% ipython --no-banner

In [1]: import numpy as np

In [2]: np.set_printoptions(suppress=True, linewidth=200)

In [3]: def tidy(a):
   ...:     return np.round(a, 1) + 0
   ...: 

In [4]: A = np.load("sample14.npy")

In [5]: A
Out[5]: 
array([[ 1,  1, -1, -1, -1, -1,  1,  1],
       [ 1, -1,  1, -1, -1,  1, -1,  1],
       [ 1,  1,  1,  1, -1, -1, -1, -1]])

In [6]: tidy(np.linalg.norm(A[2], 1)), tidy(np.linalg.norm(A[2], np.inf))
Out[6]: (np.float64(8.0), np.float64(1.0))

In [7]: tidy(np.linalg.norm(A) ** 2 / np.linalg.norm(A, 2) ** 2)
Out[7]: np.float64(3.0)

In [8]: np.linalg.norm(A, axis=1).argmax()
Out[8]: np.int64(0)

In [9]: A.reshape(-1, 2)
Out[9]: 
array([[ 1,  1],
       [-1, -1],
       [-1, -1],
       [ 1,  1],
       [ 1, -1],
       [ 1, -1],
       [-1,  1],
       [-1,  1],
       [ 1,  1],
       [ 1,  1],
       [-1, -1],
       [-1, -1]])

In [10]: t3 = A.reshape(3, 2, -1)

In [11]: t3.transpose(1, 0, 2)
Out[11]: 
array([[[ 1,  1, -1, -1],
        [ 1, -1,  1, -1],
        [ 1,  1,  1,  1]],

       [[-1, -1,  1,  1],
        [-1,  1, -1,  1],
        [-1, -1, -1, -1]]])

In [12]: t3.shape
Out[12]: (3, 2, 4)

In [13]: t3.sum(axis=1)
Out[13]: 
array([[0, 0, 0, 0],
       [0, 0, 0, 0],
       [0, 0, 0, 0]])

In [14]: np.swapaxes(t3, 1, 2)[0]
Out[14]: 
array([[ 1, -1],
       [ 1, -1],
       [-1,  1],
       [-1,  1]])

In [15]: def softmax(z):
    ...:     e = np.exp(z - z.max(axis=-1, keepdims=True))
    ...:     return e / e.sum(axis=-1, keepdims=True)
    ...: 

In [16]: tidy(softmax(A[1]))
Out[16]: array([0.2, 0. , 0.2, 0. , 0. , 0.2, 0. , 0.2])

In [17]: tidy(softmax(10 * A[1]))
Out[17]: array([0.2, 0. , 0.2, 0. , 0. , 0.2, 0. , 0.2])

In [18]: S = A @ A.T / np.sqrt(8)

In [19]: tidy(softmax(S + np.triu(np.full(S.shape, -np.inf), 1)))
Out[19]: 
array([[1. , 0. , 0. ],
       [0.1, 0.9, 0. ],
       [0.1, 0.1, 0.9]])

In [20]: tidy(softmax(S)[1] @ A)
Out[20]: array([ 1. , -0.8,  0.9, -0.9, -1. ,  0.8, -0.9,  0.9])

In [21]: tidy(softmax(S))
Out[21]: 
array([[0.9, 0.1, 0.1],
       [0.1, 0.9, 0.1],
       [0.1, 0.1, 0.9]])

In [22]: Y = A / np.sqrt((A ** 2).mean(axis=1, keepdims=True))

In [23]: tidy(np.linalg.norm(Y, axis=1))
Out[23]: array([2.8, 2.8, 2.8])

In [24]: Y[2]
Out[24]: array([ 1.,  1.,  1.,  1., -1., -1., -1., -1.])

In [25]: np.linalg.matrix_rank(A - A.mean(axis=1, keepdims=True))
Out[25]: np.int64(3)

In [26]: A - A.mean(axis=1, keepdims=True)
Out[26]: 
array([[ 1.,  1., -1., -1., -1., -1.,  1.,  1.],
       [ 1., -1.,  1., -1., -1.,  1., -1.,  1.],
       [ 1.,  1.,  1.,  1., -1., -1., -1., -1.]])

In [27]: gram = A.T @ A

In [28]: np.linalg.matrix_rank(gram)
Out[28]: np.int64(3)

In [29]: np.allclose(gram, gram.T)
Out[29]: True

In [30]: (A @ A.T).shape
Out[30]: (3, 3)

In [31]: tidy(np.linalg.svd(A, compute_uv=False) ** 2)
Out[31]: array([8., 8., 8.])

In [32]: W0 = np.array([[1, 0, 0, 0, 0, 0],
    ...:     [1, 1, 0, 0, 0, 0],
    ...:     [5, 3, 1, 0, 0, 0],
    ...:     [5, 3, 3, 1, 0, 0],
    ...:     [2, 0, 2, 4, 1, 0],
    ...:     [1, 0, 3, 3, 1, 1]])

In [33]: Q, R = np.linalg.qr(W0)

In [34]: tidy(np.abs(np.diag(R)))
Out[34]: array([7.5, 1.5, 2.6, 1.5, 0.3, 0.1])

In [35]: tidy(np.trace(Q @ Q.T))
Out[35]: np.float64(6.0)

In [36]: tidy(abs(R[0, 0])), tidy(np.linalg.norm(W0[:, 0]))
Out[36]: (np.float64(7.5), np.float64(7.5))

In [37]: tidy(Q)
Out[37]: 
array([[-0.1,  0.4, -0.4, -0.6,  0.1, -0.6],
       [-0.1, -0.3,  0. ,  0.6,  0.1, -0.7],
       [-0.7, -0.2, -0.4,  0.1,  0.5,  0.3],
       [-0.7, -0.2,  0.4, -0.3, -0.5, -0.1],
       [-0.3,  0.7, -0.1,  0.5, -0.3,  0.1],
       [-0.1,  0.4,  0.7, -0.1,  0.6, -0.1]])

In [38]: ang = np.radians(45)

In [39]: R = np.eye(8)

In [40]: R[7, 7] = R[4, 4] = np.cos(ang)

In [41]: R[7, 4], R[4, 7] = -np.sin(ang), np.sin(ang)

In [42]: tidy(R)
Out[42]: 
array([[ 1. ,  0. ,  0. ,  0. ,  0. ,  0. ,  0. ,  0. ],
       [ 0. ,  1. ,  0. ,  0. ,  0. ,  0. ,  0. ,  0. ],
       [ 0. ,  0. ,  1. ,  0. ,  0. ,  0. ,  0. ,  0. ],
       [ 0. ,  0. ,  0. ,  1. ,  0. ,  0. ,  0. ,  0. ],
       [ 0. ,  0. ,  0. ,  0. ,  0.7,  0. ,  0. ,  0.7],
       [ 0. ,  0. ,  0. ,  0. ,  0. ,  1. ,  0. ,  0. ],
       [ 0. ,  0. ,  0. ,  0. ,  0. ,  0. ,  1. ,  0. ],
       [ 0. ,  0. ,  0. ,  0. , -0.7,  0. ,  0. ,  0.7]])

In [43]: Y = A @ R.T

In [44]: np.allclose(A @ A.T, Y @ Y.T)
Out[44]: True

In [45]: tidy(np.abs(Y - A).max(axis=0))
Out[45]: array([0., 0., 0., 0., 1., 0., 0., 1.])

In [46]: Y = np.array([[-2, 3, -1],
    ...:     [-2, 2, -2],
    ...:     [-1, 0, 3],
    ...:     [0, 3, -2],
    ...:     [2, 2, 2],
    ...:     [1, 2, 2],
    ...:     [-2, 0, -1],
    ...:     [3, 2, -3]])

In [47]: tidy(np.einsum("ik,kj->ji", R, Y))
Out[47]: 
array([[-2. , -2. , -1. ,  0. ,  3.5,  1. , -2. ,  0.7],
       [ 3. ,  2. ,  0. ,  3. ,  2.8,  2. ,  0. ,  0. ],
       [-1. , -2. ,  3. , -2. , -0.7,  2. , -1. , -3.5]])

In [48]: np.linalg.matrix_rank(np.vstack([R, Y.T]))
Out[48]: np.int64(8)

In [49]: np.vstack([R, Y.T]).shape
Out[49]: (11, 8)

In [50]: np.linalg.matrix_rank(R @ Y)
Out[50]: np.int64(3)

In [51]: np.einsum("ij,ij->i", R, R)
Out[51]: array([1., 1., 1., 1., 1., 1., 1., 1.])

In [52]: tidy(np.einsum("ij->j", R))
Out[52]: array([1. , 1. , 1. , 1. , 0. , 1. , 1. , 1.4])

In [53]: tidy(np.einsum("ik,kj->ij", R, Y))
Out[53]: 
array([[-2. ,  3. , -1. ],
       [-2. ,  2. , -2. ],
       [-1. ,  0. ,  3. ],
       [ 0. ,  3. , -2. ],
       [ 3.5,  2.8, -0.7],
       [ 1. ,  2. ,  2. ],
       [-2. ,  0. , -1. ],
       [ 0.7,  0. , -3.5]])

In [54]: tidy(Y.T @ R.T)
Out[54]: 
array([[-2. , -2. , -1. ,  0. ,  3.5,  1. , -2. ,  0.7],
       [ 3. ,  2. ,  0. ,  3. ,  2.8,  2. ,  0. ,  0. ],
       [-1. , -2. ,  3. , -2. , -0.7,  2. , -1. , -3.5]])

In [55]: vec = np.array([1, 5, -9, -8, 9, 6, -9, 6])

In [56]: np.einsum("ij,j->i", A, vec)
Out[56]: array([  5,   7, -23])

In [57]: (A * vec).sum(axis=1)
Out[57]: array([  5,   7, -23])

In [58]: A @ np.ones(8)
Out[58]: array([0., 0., 0.])

In [59]: A @ vec
Out[59]: array([  5,   7, -23])

In [60]: np.linalg.norm(A @ vec) <= np.linalg.norm(A, 2) * np.linalg.norm(vec) + 1e-9
Out[60]: np.True_

In [61]: A @ np.eye(8)[6]
Out[61]: array([ 1., -1., -1.])

In [62]: A * vec
Out[62]: 
array([[ 1,  5,  9,  8, -9, -6, -9,  6],
       [ 1, -5, -9,  8, -9,  6,  9,  6],
       [ 1,  5, -9, -8, -9, -6,  9, -6]])

In [63]: tidy(np.abs(np.linalg.eigvals(W0)).max())
Out[63]: np.float64(1.0)

In [64]: tidy(np.linalg.det(W0))
Out[64]: np.float64(1.0)

In [65]: tidy(np.sort(np.abs(np.linalg.eigvals(W0))))
Out[65]: array([1., 1., 1., 1., 1., 1.])

In [66]: W0 @ W0
Out[66]: 
array([[ 1,  0,  0,  0,  0,  0],
       [ 2,  1,  0,  0,  0,  0],
       [13,  6,  1,  0,  0,  0],
       [28, 15,  6,  1,  0,  0],
       [34, 18, 16,  8,  1,  0],
       [34, 18, 17, 10,  2,  1]])

In [67]: np.allclose(W0, W0.T)
Out[67]: False

In [68]: (W0 - W0.T) / 2
Out[68]: 
array([[ 0. , -0.5, -2.5, -2.5, -1. , -0.5],
       [ 0.5,  0. , -1.5, -1.5,  0. ,  0. ],
       [ 2.5,  1.5,  0. , -1.5, -1. , -1.5],
       [ 2.5,  1.5,  1.5,  0. , -2. , -1.5],
       [ 1. ,  0. ,  1. ,  2. ,  0. , -0.5],
       [ 0.5,  0. ,  1.5,  1.5,  0.5,  0. ]])
